% python3 -q
>>> import numpy as np
>>> np.set_printoptions(precision=3, suppress=True, linewidth=120, legacy="1.25")
>>> F = np.load("m.npy")
>>> F
array([[ 8.483, 14.439,  7.506, 13.627],
       [ 8.607, 13.001,  5.698, 12.369],
       [10.925, 14.439,  5.543, 10.932],
       [10.338, 16.912,  7.405, 11.768],
       [ 8.992, 15.67 ,  6.009, 10.411],
       [ 7.151, 15.658,  6.313, 10.851],
       [ 8.996, 14.62 ,  6.454, 13.32 ],
       [ 9.811, 15.911,  4.953, 12.323],
       [ 7.769, 15.185,  5.301, 10.742],
       [ 8.535, 12.394,  5.379, 12.164],
       [ 8.312, 14.039,  7.095, 13.259],
       [ 9.483, 15.211,  6.696, 11.512],
       [ 8.805, 16.329,  6.865, 11.588],
       [ 9.549, 15.137,  6.58 , 11.941],
       [ 8.22 , 13.779,  7.097, 13.575],
       [ 8.431, 14.754,  5.917, 11.33 ],
       [10.828, 16.31 ,  8.426, 11.61 ]])
>>> Uu, sv, Vt = np.linalg.svd(F)
>>> np.argmax(sv[:-1] / (sv[1:] + 1e-6)) + 1
1
>>> sv
array([91.238,  5.305,  3.527,  2.912])
>>> B = Uu[:, :1] @ np.diag(sv[:1]) @ Vt[:1]
>>> print(round(np.abs(F - B).max(), 3))
2.051
>>> round(float(np.linalg.norm(F - B, 2)), 3), np.round(sv[1], 3)
(5.305, 5.305)
>>> W0 = np.loadtxt("mat.csv", delimiter=",")
>>> W0
array([[10., 23.,  0., 13.],
       [ 6.,  0.,  0.,  0.],
       [13.,  2.,  0.,  0.],
       [ 0., 17.,  0., 27.],
       [ 0.,  0.,  0.,  1.],
       [ 7.,  0.,  0.,  0.],
       [ 0.,  0.,  0.,  0.],
       [15., 14.,  0.,  0.],
       [23., 14.,  0.,  0.],
       [ 0.,  0.,  0., 17.],
       [ 0.,  0.,  0.,  0.],
       [13.,  2.,  0.,  0.],
       [ 0.,  0.,  0.,  0.],
       [ 0.,  0.,  0.,  9.],
       [13., 14.,  0.,  0.],
       [ 0.,  8.,  0., 30.],
       [17.,  8.,  0.,  0.],
       [ 9.,  0.,  0.,  0.],
       [ 6.,  0.,  0.,  0.],
       [ 7.,  0.,  0.,  0.],
       [ 0.,  0.,  0., 15.],
       [ 7.,  0.,  0.,  0.],
       [ 0.,  0.,  0.,  9.],
       [ 3.,  0.,  0.,  0.],
       [ 6., 11.,  0.,  5.],
       [10.,  0.,  0.,  0.],
       [ 0.,  8.,  0., 33.],
       [ 0., 23.,  0., 43.],
       [ 4.,  5.,  0.,  1.],
       [14.,  0.,  0.,  0.],
       [ 0.,  0.,  0.,  0.],
       [27., 26.,  0.,  0.],
       [ 0.,  0.,  0., 18.]])
>>> # rows and columns are dependent
>>> np.allclose(W0[:-1].T @ np.linalg.lstsq(W0[:-1].T, W0[-1])[0], W0[-1])
True
>>> np.linalg.lstsq(W0[:-1].T, W0[-1])[2]
3
